% python3 -q
>>> import numpy as np
>>> np.set_printoptions(precision=1, suppress=True, linewidth=160, floatmode="fixed")
>>> feats = np.load("run15.npy")
>>> feats.round(1) + 0
array([[ 0.2, -0.1, -0.1, -0.1, -0.1,  0.1, -0.1,  0.0,  0.1,  0.0, -0.2,  0.0,  0.0, -0.2,  0.2, -0.1],
       [-0.1,  0.2,  0.0,  0.2, -0.2, -0.1,  0.2,  0.0,  0.1,  0.0,  0.1,  0.0,  0.1,  0.1,  0.0,  0.0],
       [-0.1,  0.0,  0.3,  0.0,  0.3, -0.2,  0.1,  0.1,  0.0,  0.1,  0.0, -0.2,  0.1,  0.0,  0.1, -0.1],
       [-0.1,  0.2,  0.0,  0.2, -0.2,  0.0,  0.2,  0.0,  0.1, -0.1,  0.0,  0.0,  0.1,  0.1,  0.0,  0.0],
       [-0.1, -0.2,  0.3, -0.2,  0.4, -0.1, -0.1,  0.0, -0.2,  0.1,  0.0, -0.1,  0.0,  0.0,  0.0, -0.1],
       [ 0.1, -0.1, -0.2,  0.0, -0.1,  0.1, -0.1, -0.1,  0.0, -0.1, -0.1,  0.1, -0.1, -0.1,  0.0,  0.0],
       [-0.1,  0.2,  0.1,  0.2, -0.1, -0.1,  0.3,  0.1,  0.1,  0.0,  0.1, -0.1,  0.1,  0.2,  0.0,  0.0],
       [ 0.0,  0.0,  0.1,  0.0,  0.0, -0.1,  0.1,  0.0,  0.1,  0.0,  0.0, -0.1,  0.1,  0.0,  0.1, -0.1],
       [ 0.1,  0.1,  0.0,  0.1, -0.2,  0.0,  0.1,  0.1,  0.2, -0.1, -0.1, -0.1,  0.1, -0.1,  0.2, -0.1],
       [ 0.0,  0.0,  0.1, -0.1,  0.1, -0.1,  0.0,  0.0, -0.1,  0.1,  0.0, -0.1,  0.0,  0.0,  0.0,  0.0],
       [-0.2,  0.1,  0.0,  0.0,  0.0, -0.1,  0.1,  0.0, -0.1,  0.0,  0.2,  0.0, -0.1,  0.2, -0.2,  0.1],
       [ 0.0,  0.0, -0.2,  0.0, -0.1,  0.1, -0.1, -0.1, -0.1, -0.1,  0.0,  0.1, -0.1,  0.0, -0.1,  0.1],
       [ 0.0,  0.1,  0.1,  0.1,  0.0, -0.1,  0.1,  0.1,  0.1,  0.0, -0.1, -0.1,  0.1,  0.0,  0.1, -0.1],
       [-0.2,  0.1,  0.0,  0.1,  0.0, -0.1,  0.2,  0.0, -0.1,  0.0,  0.2,  0.0,  0.0,  0.2, -0.1,  0.1],
       [ 0.2,  0.0,  0.1,  0.0,  0.0,  0.0,  0.0,  0.1,  0.2,  0.0, -0.2, -0.1,  0.1, -0.1,  0.2, -0.1],
       [-0.1,  0.0, -0.1,  0.0, -0.1,  0.0,  0.0, -0.1, -0.1,  0.0,  0.1,  0.1, -0.1,  0.1, -0.1,  0.1]])
>>> w, V = np.linalg.eigh(feats)
>>> np.round(np.linalg.svd(feats, compute_uv=False), 1) + 0
array([1.0, 1.0, 1.0, 0.0, 0.0, 0.0, 0.0, 0.0, 0.0, 0.0, 0.0, 0.0, 0.0, 0.0, 0.0, 0.0])
>>> round(float(w.sum()), 1), np.trace(feats)
(3.0, np.float64(3.0))
>>> np.round(np.linalg.eigvalsh(feats @ feats), 1) + 0
array([0.0, 0.0, 0.0, 0.0, 0.0, 0.0, 0.0, 0.0, 0.0, 0.0, 0.0, 0.0, 0.0, 1.0, 1.0, 1.0])
>>> (w > 1e-8).sum(), (w < -1e-8).sum()
(np.int64(3), np.int64(0))
>>> np.unique(w.round(6) + 0, return_counts=True)[1]
array([13,  3])
>>> x = np.array([1, 0, 3, 1, 1, 2, 1, 1, 3, 3, 2, 0, 2, 0, 1, 3])
>>> np.trace(feats)
np.float64(3.0)
>>> feats @ x
array([-0.2,  0.5,  1.4,  0.6,  0.5, -0.9,  1.0,  0.6,  0.8,  0.3, -0.1, -1.1,  1.0,  0.2,  0.8, -0.5])
>>> round(float((x - feats @ x) @ (feats @ x)), 1)
-0.0
>>> r0 = np.array([-2, 1, 0])
>>> np.round(np.correlate(feats[2], feats[8], "full"), 1) + 0
array([ 0.0,  0.0,  0.0,  0.1,  0.0,  0.1, -0.1,  0.0, -0.1,  0.0,  0.1,  0.1, -0.1,  0.0,  0.0,  0.0,  0.1,  0.0,  0.0,  0.0,  0.0,  0.1,  0.0,  0.0,  0.0,
        0.0,  0.0,  0.0,  0.0,  0.0,  0.0])
>>> np.round(np.cross(feats[2, :3], feats[8, :3]), 1) + 0
array([0.0, 0.0, 0.0])
>>> np.round(np.linalg.norm(feats, 2) / np.linalg.norm(feats), 1)
np.float64(0.6)
>>> np.linalg.matrix_rank(feats, rtol=0.1)
np.int64(3)
>>> [round(float(x), 1) for x in np.linalg.svd(feats, compute_uv=False)[:3]]
[1.0, 1.0, 1.0]
